In [1]: import numpy as np

In [2]: from numpy import linalg as LA

In [3]: np.set_printoptions(precision=3, suppress=True, linewidth=100)

In [4]: tidy = lambda a: np.round(a, 3) + 0

In [5]: feats = np.load("m.npy")

In [6]: feats
Out[6]: 
array([[ 1,  1,  1,  1,  1,  1,  1,  1],
       [ 1, -1,  1, -1, -1,  1, -1,  1],
       [ 1, -1, -1,  1,  1, -1, -1,  1]])

In [7]: other = feats / LA.norm(feats, axis=1, keepdims=True)

In [8]: cov = other @ other.T

In [9]: (cov - 2 * np.eye(3)).round(6).argmax(axis=1)
Out[9]: array([1, 0, 0])

In [10]: tidy(cov[0])
Out[10]: array([1., 0., 0.])

In [11]: np.argwhere(np.triu(np.abs(cov) > 0.95, 1))
Out[11]: array([], shape=(0, 2), dtype=int64)

In [12]: tidy(cov)
Out[12]: 
array([[1., 0., 0.],
       [0., 1., 0.],
       [0., 0., 1.]])

In [13]: np.degrees(np.arccos(np.clip(cov[0, 1], -1, 1)))
Out[13]: np.float64(90.0)

In [14]: other = feats[0, 0] * feats[1:] - np.outer(feats[1:, 0], feats[0])

In [15]: other
Out[15]: 
array([[ 0, -2,  0, -2, -2,  0, -2,  0],
       [ 0, -2, -2,  0,  0, -2, -2,  0]])

In [16]: LA.matrix_rank(other), LA.matrix_rank(feats)
Out[16]: (np.int64(2), np.int64(3))

In [17]: feats[:, 0] / feats[0, 0]
Out[17]: array([1., 1., 1.])

In [18]: other = feats / np.sqrt((feats ** 2).mean(axis=1, keepdims=True))

In [19]: LA.matrix_rank(feats - feats.mean(axis=1, keepdims=True))
Out[19]: np.int64(2)

In [20]: LA.matrix_rank(other) == LA.matrix_rank(feats)
Out[20]: np.True_

In [21]: other = np.array([[-2, 3],
    ...:     [3, 4],
    ...:     [-5, 0],
    ...:     [-5, -3],
    ...:     [3, -5],
    ...:     [-4, 5],
    ...:     [-1, -1],
    ...:     [4, -1]])

In [22]: other.T @ feats.T
Out[22]: 
array([[ -7,  -7,   7],
       [  2,  12, -14]])

In [23]: LA.matrix_rank(feats @ other)
Out[23]: np.int64(2)

In [24]: np.einsum("ik,kj->ij", feats, other)
Out[24]: 
array([[ -7,   2],
       [ -7,  12],
       [  7, -14]])

In [25]: np.vstack([feats, other.T]).shape
Out[25]: (5, 8)
